% ipython --no-banner

In [1]: import numpy as np

In [2]: import numpy.linalg as la

In [3]: np.set_printoptions(precision=2, suppress=True, linewidth=160, floatmode="fixed")

In [4]: rd = lambda a: np.round(a, 2) + 0

In [5]: feats = np.load("case3.npy")

In [6]: rd(feats)
Out[6]: 
array([[ 1.00,  0.00,  0.00,  0.00,  0.00,  0.00,  0.00,  0.00],
       [ 0.00,  0.31,  0.00,  0.00, -0.95,  0.00,  0.00,  0.00],
       [ 0.00,  0.00,  1.00,  0.00,  0.00,  0.00,  0.00,  0.00],
       [ 0.00,  0.00,  0.00,  1.00,  0.00,  0.00,  0.00,  0.00],
       [ 0.00,  0.95,  0.00,  0.00,  0.31,  0.00,  0.00,  0.00],
       [ 0.00,  0.00,  0.00,  0.00,  0.00,  1.00,  0.00,  0.00],
       [ 0.00,  0.00,  0.00,  0.00,  0.00,  0.00,  1.00,  0.00],
       [ 0.00,  0.00,  0.00,  0.00,  0.00,  0.00,  0.00,  1.00]])

In [7]: # 7 blocks once reordered

In [8]: f = np.array([2, 3, 1, 2, 0, 0, 0, 1])

In [9]: out = feats + np.outer(f, np.eye(8)[3])

In [10]: la.matrix_rank(out - feats)
Out[10]: np.int64(1)

In [11]: rd(la.det(out) / la.det(feats)), rd(1 + la.solve(feats, f)[3])
Out[11]: (np.float64(3.0), np.float64(3.0))

In [12]: rd(out)
Out[12]: 
array([[ 1.00,  0.00,  0.00,  2.00,  0.00,  0.00,  0.00,  0.00],
       [ 0.00,  0.31,  0.00,  3.00, -0.95,  0.00,  0.00,  0.00],
       [ 0.00,  0.00,  1.00,  1.00,  0.00,  0.00,  0.00,  0.00],
       [ 0.00,  0.00,  0.00,  3.00,  0.00,  0.00,  0.00,  0.00],
       [ 0.00,  0.95,  0.00,  0.00,  0.31,  0.00,  0.00,  0.00],
       [ 0.00,  0.00,  0.00,  0.00,  0.00,  1.00,  0.00,  0.00],
       [ 0.00,  0.00,  0.00,  0.00,  0.00,  0.00,  1.00,  0.00],
       [ 0.00,  0.00,  0.00,  1.00,  0.00,  0.00,  0.00,  1.00]])

In [13]: vec = np.array([1, 1, 1, 1, 2, 0, 0, 2])

In [14]: np.sign((out @ vec).round(6))
Out[14]: array([1.00, 1.00, 1.00, 1.00, 1.00, 0.00, 0.00, 1.00])

In [15]: vec = np.array([0, -2, 3, -1, -3, -1, 3, 3])

In [16]: rhs = feats @ vec

In [17]: rd(rhs)
Out[17]: array([ 0.00,  2.24,  3.00, -1.00, -2.83, -1.00,  3.00,  3.00])

In [18]: rd(la.solve(feats, rhs))
Out[18]: array([ 0.00, -2.00,  3.00, -1.00, -3.00, -1.00,  3.00,  3.00])

In [19]: rd(la.solve(feats, feats[:, 7]))
Out[19]: array([0.00, 0.00, 0.00, 0.00, 0.00, 0.00, 0.00, 1.00])

In [20]: M = np.load("sample4.npy")

In [21]: M
Out[21]: 
array([[0.00, 0.00, 0.00, 4.00],
       [0.00, 0.00, 0.00, 6.00],
       [0.00, 0.00, 0.00, 1.00],
       [4.00, 6.00, 1.00, 0.00]])

In [22]: W = np.array([[-1, -3, 1, -3, 3],
    ...:     [-1, 3, -2, -2, 1],
    ...:     [-1, 0, -3, 3, -1],
    ...:     [0, -1, 1, 2, -1]])

In [23]: coef = np.array([-4, 2, -8, -9, 7])

In [24]: H = np.maximum(M @ W + coef, 0)

In [25]: H
Out[25]: 
array([[ 0.00,  0.00,  0.00,  0.00,  3.00],
       [ 0.00,  0.00,  0.00,  3.00,  1.00],
       [ 0.00,  1.00,  0.00,  0.00,  6.00],
       [ 0.00,  8.00,  0.00,  0.00, 24.00]])

In [26]: la.matrix_rank(H)
Out[26]: np.int64(3)

In [27]: (H > 0).astype(int)
Out[27]: 
array([[0, 0, 0, 0, 1],
       [0, 0, 0, 1, 1],
       [0, 1, 0, 0, 1],
       [0, 1, 0, 0, 1]])

In [28]: (H > 0).mean(axis=0)
Out[28]: array([0.00, 0.50, 0.00, 0.25, 1.00])

In [29]: C = np.array([[0, 1, 0], [1, 1, 0], [-2, 1, -1], [0, -1, 0], [-3, -3, 3]])

In [30]: W @ C
Out[30]: 
array([[-14,  -9,   8],
       [  4,  -1,   5],
       [  9,  -4,   0],
       [  0,   1,  -4]])

In [31]: H @ C
Out[31]: 
array([[ -9.00,  -9.00,   9.00],
       [ -3.00,  -6.00,   3.00],
       [-17.00, -17.00,  18.00],
       [-64.00, -64.00,  72.00]])

In [32]: (H @ C).round(6).argmax(axis=1)
Out[32]: array([2, 2, 2, 2])
